% python3 -q
>>> import numpy as np
>>> np.set_printoptions(precision=3, suppress=True, linewidth=140, sign=" ")
>>> tidy = lambda a: np.round(a, 3) + 0
>>> F = np.load("w.npy")
>>> print(F)
[[-1.  -0.9]
 [ 0.   0. ]]
>>> print(tidy(np.trace(np.linalg.pinv(F) @ F)))
1.0
>>> np.linalg.lstsq(F[:-1].T, F[-1])[2]
np.int32(1)
>>> np.abs(np.diag(np.linalg.qr(F)[1])) > 1e-9
array([ True, False])
>>> rk = np.linalg.matrix_rank(F)
>>> rk
np.int64(1)
>>> N = np.linalg.svd(F)[2][rk:].T
>>> tidy(N @ N.T)
array([[ 0.448, -0.497],
       [-0.497,  0.552]])
>>> print([int(np.linalg.matrix_rank(F[:, :j + 1])) for j in range(2)])
[1, 1]
>>> [int(np.linalg.matrix_rank(F[:i])) for i in range(1, len(F) + 1)]
[1, 1]
>>> [int(np.linalg.matrix_rank(np.delete(F, i, axis=0))) for i in range(2)]
[0, 1]
>>> F @ N
array([[ 0.],
       [ 0.]])
>>> data = np.array([[1, 0, 0, 0], [0, 2, 0, 0], [0, 0, 1, 0], [0, 0, 0, 2]])
>>> hat = np.triu(np.array([[2, 5, 4, 5], [4, -1, 5, 0], [-4, 3, 2, 5], [-5, 1, -2, 1]]), 1) + np.eye(4)
>>> Y = hat @ data @ np.linalg.inv(hat)
>>> print(np.trace(Y), np.trace(data))
6.0 6
>>> np.poly(Y)
array([  1.,  -6.,  13., -12.,   4.])
>>> tidy(np.linalg.pinv(data))
array([[ 1. ,  0. ,  0. ,  0. ],
       [ 0. ,  0.5,  0. ,  0. ],
       [ 0. ,  0. ,  1. ,  0. ],
       [ 0. ,  0. ,  0. ,  0.5]])
>>> data.T @ data
array([[ 1,  0,  0,  0],
       [ 0,  4,  0,  0],
       [ 0,  0,  1,  0],
       [ 0,  0,  0,  4]])
>>> tidy(np.linalg.norm(data, axis=0))
array([ 1.,  2.,  1.,  2.])
>>> tidy(np.linalg.svd(data, compute_uv=False))
array([ 2.,  2.,  1.,  1.])
>>> tidy(np.sort(np.linalg.eigvals(data)))
array([ 1.,  1.,  2.,  2.])
>>> data @ data
array([[ 1,  0,  0,  0],
       [ 0,  4,  0,  0],
       [ 0,  0,  1,  0],
       [ 0,  0,  0,  4]])
>>> rng = np.random.default_rng(354002)
>>> idx = rng.permutation(4)
>>> Y = data[:, idx] * rng.choice([-1, 1], 4)
>>> Y
array([[ 0,  0,  0, -1],
       [ 0,  2,  0,  0],
       [ 0,  0,  1,  0],
       [-2,  0,  0,  0]])
>>> left, _, Vh = np.linalg.svd(data.T @ Y)
>>> print(idx)
[ 3  1  2  0]
>>> left @ Vh
array([[ 0.,  0.,  0., -1.],
       [ 0.,  1.,  0.,  0.],
       [ 0.,  0.,  1.,  0.],
       [-1.,  0.,  0.,  0.]])
>>> tidy(np.linalg.lstsq(data, Y)[0])
array([[ 0.,  0.,  0., -1.],
       [ 0.,  1.,  0.,  0.],
       [ 0.,  0.,  1.,  0.],
       [-1.,  0.,  0.,  0.]])
>>> Y = np.array([[5, 7], [2, 1]])
>>> cent = np.array([[-4, -5], [3, -7]])
>>> A = np.kron(Y, cent)
>>> print(A)
[[-20 -25 -28 -35]
 [ 15 -35  21 -49]
 [ -8 -10  -4  -5]
 [  6 -14   3  -7]]
>>> tidy(np.linalg.norm(A, 1)), tidy(np.linalg.norm(A, np.inf))
(np.float64(96.0), np.float64(120.0))
>>> tidy(np.linalg.norm(A, 2))
np.float64(75.965)
>>> tidy(np.linalg.norm(A) ** 2 / np.linalg.norm(A, 2) ** 2)
np.float64(1.355)
>>> tidy(np.linalg.det(A))
np.float64(149769.0)
>>> print(np.trace(A))
-66
>>> np.allclose(A @ A.T, A.T @ A)
False
>>> A.inv()
Traceback (most recent call last):
  File "<python-input-45>", line 1, in <module>
    A.inv()
    ^^^^^
AttributeError: 'numpy.ndarray' object has no attribute 'inv'
>>> print((A - A.T) / 2)
[[  0.  -20.  -10.  -20.5]
 [ 20.    0.   15.5 -17.5]
 [ 10.  -15.5   0.   -4. ]
 [ 20.5  17.5   4.    0. ]]
>>> print((A + A.T) / 2)
[[-20.   -5.  -18.  -14.5]
 [ -5.  -35.    5.5 -31.5]
 [-18.    5.5  -4.   -1. ]
 [-14.5 -31.5  -1.   -7. ]]
>>> x0 = np.array([-1, -3, 2, 2])
>>> h1 = np.maximum(A @ x0, 0)
>>> np.flatnonzero(h1 > 1e-9)
array([ 1,  2,  3])
>>> np.tanh(A @ x0)
array([-1.,  1.,  1.,  1.])
>>> np.maximum(A @ (3 * x0), 0)
array([   0,  102,   60,   84])
>>> K = np.array([[7.0, 0.0], [0.0, 7.0]])
>>> f, r1 = K[1], K[0]
>>> f @ f
np.float64(49.0)
>>> print(f @ r1)
0.0
>>> pr = (f @ r1) / (f @ f) * f
>>> r1 - pr
array([ 7.,  0.])
>>> tidy(np.linalg.norm(f + r1) ** 2 + np.linalg.norm(f - r1) ** 2)
np.float64(196.0)
>>> np.linalg.matrix_rank(np.outer(f, r1))
np.int64(1)
>>> print(pr)
[ 0.  0.]
>>> np.prod(np.diag(K)), tidy(np.linalg.det(K))
(np.float64(49.0), np.float64(49.0))
>>> tidy(np.sort(np.linalg.eigvals(K)))
array([ 7.,  7.])
>>> ev, vecs = np.linalg.eigh(K)
>>> tidy(np.linalg.svd(K, compute_uv=False))
array([ 7.,  7.])
>>> vecs @ np.diag(ev) @ vecs.T
array([[ 7.,  0.],
       [ 0.,  7.]])
>>> print(ev)
[ 7.  7.]
>>> np.unique(ev.round(6) + 0, return_counts=True)[1]
array([ 2])
>>> tidy(np.linalg.svd(K, compute_uv=False))
array([ 7.,  7.])
>>> print(tidy(np.linalg.norm(K, axis=0)))
[ 7.  7.]
>>> K.T @ K
array([[ 49.,   0.],
       [  0.,  49.]])
>>> K @ K.T
array([[ 49.,   0.],
       [  0.,  49.]])
>>> x0 = np.array([1, 0, 1, 1])
>>> y = A @ x0
>>> b, lr = np.zeros(4), 1 / np.linalg.norm(A, 2) ** 2
>>> for i in range(8):
...     b -= lr * A.T @ (A @ b - y)
...     if i % 2 == 0: print(i, round(np.linalg.norm(A @ b - y), 3))
... 
0 41.762
2 18.908
4 9.449
6 6.046
>>> tidy(b)
array([ 0.819,  0.431,  1.071,  0.673])
>>> W0 = np.load("x.npy")
>>> print(W0)
[[-0.9 -3.   4. ]
 [ 0.   5.1 -2. ]
 [-1.  -3.   4.1]]
>>> Y = np.linalg.inv(W0)
>>> tidy(np.linalg.det(W0) * np.linalg.det(Y))
np.float64(1.0)
>>> tidy(np.linalg.det(W0) * Y)
array([[ 14.91,   0.3 , -14.4 ],
       [  2.  ,   0.31,  -1.8 ],
       [  5.1 ,   0.3 ,  -4.59]])
>>> tidy(Y)
array([[ 15.199,   0.306, -14.679],
       [  2.039,   0.316,  -1.835],
       [  5.199,   0.306,  -4.679]])
>>> tidy(np.linalg.inv(Y))
array([[-0.9, -3. ,  4. ],
       [ 0. ,  5.1, -2. ],
       [-1. , -3. ,  4.1]])
>>> tidy(np.linalg.slogdet(W0)[0])
np.float64(1.0)
>>> print(tidy(np.linalg.cond(W0)))
195.888
>>> x0 = np.array([4, 3, -1, 5])
>>> y = data @ x0
>>> y
array([ 4,  6, -1, 10])
>>> tidy(np.linalg.solve(data, y + data[:, 3]))
array([ 4.,  3., -1.,  6.])
>>> tidy(np.linalg.solve(data, 2 * y))
array([ 8.,  6., -2., 10.])
>>> tidy(np.linalg.solve(data, y))
array([ 4.,  3., -1.,  5.])
>>> t = np.radians(60)
>>> R = np.eye(2)
>>> R[0, 0] = R[1, 1] = np.cos(t)
>>> R[0, 1], R[1, 0] = -np.sin(t), np.sin(t)
>>> print(tidy(R))
[[ 0.5   -0.866]
 [ 0.866  0.5  ]]
>>> Y = F @ R.T
>>> np.allclose(np.linalg.norm(F, axis=1), np.linalg.norm(Y, axis=1))
True
>>> q, _ = np.linalg.qr(np.array([[-0.1, -0.9, 0.2], [-0.5, 0.6, 0.3], [0.0, 0.4, -0.5]]))
>>> feats = 5 * q
>>> print(tidy(feats))
[[-0.981  4.552  1.821]
 [-4.903 -0.91  -0.364]
 [ 0.    -1.857  4.643]]
>>> f = np.array([0, 2])
>>> tidy(np.convolve(feats[0], f))
array([ 0.   , -1.961,  9.105,  3.641])
>>> tidy(np.cross(feats[0, :3], feats[2, :3]))
array([ 24.515,   4.552,   1.821])
>>> np.polyval(f, feats[0])
array([ 2.,  2.,  2.])
>>> tidy(np.correlate(feats[0], feats[2], "full"))
array([-4.552, 22.955,  0.   , -3.38 ,  0.   ])
>>> x0 = np.array([-2, -1, -1])
>>> h1 = np.maximum(feats @ x0, 0)
>>> tidy(feats.T @ h1)
array([-54.326, -10.088,  -4.035])
>>> np.flatnonzero(h1 > 1e-9)
array([ 1])
>>> tidy(feats * (h1 > 1e-9)[:, None])
array([[ 0.   ,  0.   ,  0.   ],
       [-4.903, -0.91 , -0.364],
       [ 0.   ,  0.   ,  0.   ]])
>>> tidy(np.tanh(feats @ x0))
array([-1.   ,  1.   , -0.992])
>>> Y = feats + rng.integers(-2, 3, (3, 1)) @ rng.integers(-2, 3, (1, 3))
>>> tidy(Y)
array([[-0.981,  4.552,  1.821],
       [-8.903, -2.91 , -0.364],
       [ 4.   ,  0.143,  4.643]])
>>> tidy(np.abs(Y - feats).sum(axis=1))
array([ 0.,  6.,  6.])
>>> print(tidy(feats @ feats.T))
[[ 25.   0.   0.]
 [  0.  25.   0.]
 [  0.   0.  25.]]
>>> tidy(feats.T @ feats)
array([[ 25.,   0.,   0.],
       [  0.,  25.,   0.],
       [  0.,   0.,  25.]])
>>> print(tidy(np.linalg.norm(feats, axis=0)))
[ 5.  5.  5.]
>>> m1 = np.array([[0.0, 3.0, -5.0], [3.0, 0.0, 0.0], [-5.0, 0.0, 0.0]])
>>> tidy(np.linalg.eigvalsh(m1).min())
np.float64(-5.831)
>>> np.einsum("ii->", m1)
np.float64(0.0)
>>> np.kron(np.eye(2, dtype=int), m1)
array([[ 0.,  3., -5.,  0.,  0., -0.],
       [ 3.,  0.,  0.,  0.,  0.,  0.],
       [-5.,  0.,  0., -0.,  0.,  0.],
       [ 0.,  0., -0.,  0.,  3., -5.],
       [ 0.,  0.,  0.,  3.,  0.,  0.],
       [-0.,  0.,  0., -5.,  0.,  0.]])
>>> ev, vecs = np.linalg.eigh(m1)
>>> (ev > 1e-8).sum(), (ev < -1e-8).sum()
(np.int64(1), np.int64(1))
>>> np.unique(ev.round(6) + 0, return_counts=True)[1]
array([ 1,  1,  1])
>>> tidy(vecs.T @ vecs)
array([[ 1.,  0.,  0.],
       [ 0.,  1.,  0.],
       [ 0.,  0.,  1.]])
>>> print(np.abs(np.diag(np.linalg.qr(m1)[1])) > 1e-9)
[ True  True False]
>>> print(np.unique(m1.round(6), axis=0).shape)
(3, 3)
>>> tidy(np.trace(np.linalg.pinv(m1) @ m1))
np.float64(2.0)
>>> x0 = np.array([1, 1, 3])
>>> h1 = np.maximum(m1 @ x0, 0)
>>> m1 * (h1 > 1e-9)[:, None]
array([[ 0.,  0., -0.],
       [ 3.,  0.,  0.],
       [-0.,  0.,  0.]])
>>> np.maximum(m1 @ (3 * x0), 0)
array([ 0.,  9.,  0.])
>>> J = np.loadtxt("a.csv", delimiter=",")
>>> J
array([[ 14.,   8.],
       [ 21.,  12.],
       [ 21.,  12.],
       [ 21.,  12.]])
>>> rk = np.linalg.matrix_rank(J)
>>> rk
np.int64(1)
>>> N = np.linalg.svd(J)[2][rk:].T
>>> tidy(N @ N.T)
array([[ 0.246, -0.431],
       [-0.431,  0.754]])
>>> tidy(N[:, 0] / N[np.abs(N[:, 0]).round(6).argmax(), 0])
array([-0.571,  1.   ])
>>> print([int(np.linalg.matrix_rank(J[:i])) for i in range(1, len(J) + 1)])
[1, 1, 1, 1]
